$ python -q
>>> import numpy as np
>>> np.set_printoptions(precision=2, suppress=True, linewidth=100, sign=" ")
>>> F = np.load("mat.npy")
>>> F
array([[ 1., -2.,  0.,  0.,  0.],
       [-2.,  2., -2.,  0.,  0.],
       [ 0., -2., -2., -2.,  0.],
       [ 0.,  0., -2., -2., -2.],
       [ 0.,  0.,  0., -2.,  0.]])
>>> blk = np.stack([F, 3 * F, F[::-1]])
>>> blk.sum(axis=0)
array([[  4.,  -8.,   0.,  -2.,   0.],
       [ -8.,   8., -10.,  -2.,  -2.],
       [  0., -10., -10., -10.,   0.],
       [ -2.,   2., -10.,  -8.,  -8.],
       [  1.,  -2.,   0.,  -8.,   0.]])
>>> np.linalg.matrix_rank(blk)
array([ 4,  4,  4])
>>> np.linalg.matrix_rank(blk.reshape(3, -1))
np.int64(2)
>>> np.einsum("bij,cij->bc", blk, blk)
array([[  45.,  135.,   20.],
       [ 135.,  405.,   60.],
       [  20.,   60.,   45.]])
>>> round(np.trace(np.linalg.pinv(F) @ F), 2)
np.float64(4.0)
>>> np.allclose(F[:-1].T @ np.linalg.lstsq(F[:-1].T, F[-1])[0], F[-1])
True
>>> proj = np.triu(np.array([[-2, 2, 0, 3, 3],
...     [-2, 0, 2, 1, 3],
...     [2, 3, -1, 3, -1],
...     [1, -2, 1, 2, 1],
...     [1, 2, -1, 3, -2]]), 1) + np.eye(5)
>>> B = proj @ F @ np.linalg.inv(proj)
>>> proj @ F - F @ proj
array([[ -4.,   2.,  -6., -13.,  -3.],
       [  0.,   0., -10.,  -2.,  -4.],
       [  0.,   0.,  -2.,   4.,   0.],
       [  0.,   0.,   0.,   4.,   0.],
       [  0.,   0.,   0.,   0.,   2.]])
>>> np.linalg.matrix_rank(B)
np.int64(4)
>>> B
array([[  -3.,    8.,  -26.,   67., -114.],
       [  -2.,    2.,  -12.,   28.,  -42.],
       [   0.,   -2.,   -4.,    8.,  -12.],
       [   0.,    0.,   -2.,    2.,   -6.],
       [   0.,    0.,    0.,   -2.,    2.]])
>>> round(float(np.linalg.det(B)), 2)
-0.0
